In [1]: import numpy as np

In [2]: import numpy.linalg as la

In [3]: np.set_printoptions(precision=2, suppress=True, linewidth=140, legacy="1.25")

In [4]: mat = np.loadtxt("test6.csv", delimiter=",")

In [5]: mat
Out[5]: 
array([[ 1.09, -0.98,  0.88],
       [-3.31,  3.01, -2.72],
       [ 7.65,  1.98, -1.21],
       [ 1.09,  2.62, -2.1 ],
       [-8.81, -1.  ,  0.3 ],
       [-3.3 , -0.6 ,  0.28],
       [ 1.09, -2.85,  2.41],
       [-3.28,  1.19, -1.18],
       [ 7.67,  2.01, -1.2 ],
       [-5.51, -2.19,  1.49],
       [ 2.25, -0.21,  0.28],
       [ 3.31,  2.4 , -1.81],
       [ 3.29, -1.2 ,  1.2 ],
       [ 1.11,  0.85, -0.61],
       [-1.07,  2.77, -2.35],
       [ 3.29,  2.38, -1.8 ],
       [ 9.92,  1.8 , -0.88],
       [-0.02,  0.01, -0.04],
       [-0.01,  0.  , -0.01],
       [-4.4 ,  0.39, -0.61],
       [ 3.26, -3.02,  2.68],
       [-1.05, -0.79,  0.62],
       [-4.37,  2.25, -2.12]])

In [6]: U, sigma, vt = la.svd(mat)

In [7]: np.argmax(sigma[:-1] / (sigma[1:] + 1e-6)) + 1
Out[7]: 2

In [8]: sigma
Out[8]: array([21.36, 11.23,  0.07])

In [9]: M2 = U[:, :2] @ np.diag(sigma[:2]) @ vt[:2]

In [10]: np.round(la.norm(mat - M2, 2), 2), round(sigma[2], 2)
Out[10]: (0.07, 0.07)

In [11]: round(float(la.norm(mat - M2) / la.norm(mat)), 2)
Out[11]: 0.0

In [12]: d = la.norm(mat[:, None] - mat[None], axis=-1)

In [13]: d[:5, :5]
Out[13]: 
array([[ 0.  ,  6.95,  7.49,  4.67,  9.92],
       [ 6.95,  0.  , 11.11,  4.46,  7.45],
       [ 7.49, 11.11,  0.  ,  6.65, 16.8 ],
       [ 4.67,  4.46,  6.65,  0.  , 10.81],
       [ 9.92,  7.45, 16.8 , 10.81,  0.  ]])

In [14]: (d + 1e9 * np.eye(23)).round(6).argmin(axis=1)
Out[14]: array([10, 22,  8, 14,  9, 19, 20, 19,  2,  5,  0, 15, 10, 17,  3, 11,  8, 18, 17,  7,  6, 18,  1])

In [15]: d[17].round(6).argsort(kind="stable")[:4]
Out[15]: array([17, 18, 21, 13])

In [16]: np.flatnonzero(d[17] < d.mean() / 2)
Out[16]: array([ 0, 10, 13, 17, 18, 21])

In [17]: la.matrix_rank(d ** 2)
Out[17]: 5

In [18]: cen = mat - mat.mean(axis=0)

In [19]: evecs = la.svd(cen)[2][:2]

In [20]: M2 = cen - cen @ evecs.T @ evecs

In [21]: la.norm(M2, axis=1).round(6).argmax()
Out[21]: 21

In [22]: round(float(la.norm(M2) / la.norm(cen)), 2)
Out[22]: 0.0

In [23]: (cen @ evecs.T).std(axis=0)
Out[23]: array([4.43, 2.28])

In [24]: M2 = np.c_[mat[:, :2] @ np.array([[0, -1], [-1, 1]]), np.array([-2, -3, -1, -2, -3, 1, 0, -3, 3, -1, -3, -3, 1, 3, -2, -2, -2, -3, -1, 3, -2, -3, 0])]

In [25]: M2
Out[25]: 
array([[ 0.98, -2.07, -2.  ],
       [-3.01,  6.32, -3.  ],
       [-1.98, -5.67, -1.  ],
       [-2.62,  1.53, -2.  ],
       [ 1.  ,  7.81, -3.  ],
       [ 0.6 ,  2.7 ,  1.  ],
       [ 2.85, -3.94,  0.  ],
       [-1.19,  4.47, -3.  ],
       [-2.01, -5.66,  3.  ],
       [ 2.19,  3.32, -1.  ],
       [ 0.21, -2.46, -3.  ],
       [-2.4 , -0.91, -3.  ],
       [ 1.2 , -4.49,  1.  ],
       [-0.85, -0.26,  3.  ],
       [-2.77,  3.84, -2.  ],
       [-2.38, -0.91, -2.  ],
       [-1.8 , -8.12, -2.  ],
       [-0.01,  0.03, -3.  ],
       [ 0.  ,  0.01, -1.  ],
       [-0.39,  4.79,  3.  ],
       [ 3.02, -6.28, -2.  ],
       [ 0.79,  0.26, -3.  ],
       [-2.25,  6.62,  0.  ]])

In [26]: la.matrix_rank(M2)
Out[26]: 3

In [27]: np.round(la.lstsq(mat, M2[:, 0])[0], 2) + 0
Out[27]: array([ 0., -1.,  0.])

In [28]: M2 = np.array([[5, 1, 6, 3, 8], [0, 9, 3, 3, 0]])

In [29]: E = np.block([[np.zeros((2, 2)), M2], [M2.T, np.zeros((5, 5))]])

In [30]: E
Out[30]: 
array([[0., 0., 5., 1., 6., 3., 8.],
       [0., 0., 0., 9., 3., 3., 0.],
       [5., 0., 0., 0., 0., 0., 0.],
       [1., 9., 0., 0., 0., 0., 0.],
       [6., 3., 0., 0., 0., 0., 0.],
       [3., 3., 0., 0., 0., 0., 0.],
       [8., 0., 0., 0., 0., 0., 0.]])

In [31]: # symmetric, so the eigenvalues are real

In [32]: blk = np.stack([E, -2 * E, E[::-1]])

In [33]: blk.shape
Out[33]: (3, 7, 7)

In [34]: (blk @ E.T).shape
Out[34]: (3, 7, 7)

In [35]: la.det(blk)
Out[35]: array([0., 0., 0.])

In [36]: la.matrix_rank(blk)
Out[36]: array([4, 4, 4])

In [37]: la.matrix_rank(blk.reshape(3, -1))
Out[37]: 2

In [38]: rk = la.matrix_rank(E)

In [39]: rk
Out[39]: 4

In [40]: null = la.svd(E)[2][rk:].T

In [41]: [int(la.matrix_rank(np.delete(E, i, axis=0))) for i in range(7)]
Out[41]: [3, 3, 4, 4, 4, 4, 4]

In [42]: np.allclose(E @ null, 0)
Out[42]: True

In [43]: [int(la.matrix_rank(E[:, :j + 1])) for j in range(7)]
Out[43]: [1, 2, 3, 4, 4, 4, 4]

In [44]: np.round(E @ null, 2) + 0
Out[44]: 
array([[0., 0., 0.],
       [0., 0., 0.],
       [0., 0., 0.],
       [0., 0., 0.],
       [0., 0., 0.],
       [0., 0., 0.],
       [0., 0., 0.]])

In [45]: [int(la.matrix_rank(E[:i])) for i in range(1, len(E) + 1)]
Out[45]: [1, 2, 3, 4, 4, 4, 4]

In [46]: M = np.array([[2, 3, 0, 3, -1, 2, 3, 0],
    ...:     [0, 2, 3, 0, 3, -1, 2, 3],
    ...:     [3, 0, 2, 3, 0, 3, -1, 2],
    ...:     [2, 3, 0, 2, 3, 0, 3, -1],
    ...:     [-1, 2, 3, 0, 2, 3, 0, 3],
    ...:     [3, -1, 2, 3, 0, 2, 3, 0],
    ...:     [0, 3, -1, 2, 3, 0, 2, 3],
    ...:     [3, 0, 3, -1, 2, 3, 0, 2]])

In [47]: la.matrix_power(M, 3)
Out[47]: 
array([[122, 318, 168, 180, 302, 138, 240, 260],
       [260, 122, 318, 168, 180, 302, 138, 240],
       [240, 260, 122, 318, 168, 180, 302, 138],
       [138, 240, 260, 122, 318, 168, 180, 302],
       [302, 138, 240, 260, 122, 318, 168, 180],
       [180, 302, 138, 240, 260, 122, 318, 168],
       [168, 180, 302, 138, 240, 260, 122, 318],
       [318, 168, 180, 302, 138, 240, 260, 122]])

In [48]: (M + M.T) / 2
Out[48]: 
array([[ 2. ,  1.5,  1.5,  2.5, -1. ,  2.5,  1.5,  1.5],
       [ 1.5,  2. ,  1.5,  1.5,  2.5, -1. ,  2.5,  1.5],
       [ 1.5,  1.5,  2. ,  1.5,  1.5,  2.5, -1. ,  2.5],
       [ 2.5,  1.5,  1.5,  2. ,  1.5,  1.5,  2.5, -1. ],
       [-1. ,  2.5,  1.5,  1.5,  2. ,  1.5,  1.5,  2.5],
       [ 2.5, -1. ,  2.5,  1.5,  1.5,  2. ,  1.5,  1.5],
       [ 1.5,  2.5, -1. ,  2.5,  1.5,  1.5,  2. ,  1.5],
       [ 1.5,  1.5,  2.5, -1. ,  2.5,  1.5,  1.5,  2. ]])

In [49]: round(float(np.abs(la.eigvals(M)).max()), 2)
Out[49]: 12.0

In [50]: np.sort(np.abs(la.eigvals(M)))
Out[50]: array([ 1.6 ,  1.6 ,  2.83,  2.83,  4.  ,  7.31,  7.31, 12.  ])

In [51]: np.allclose(M, M.T)
Out[51]: False

In [52]: np.trace(M)
Out[52]: 16
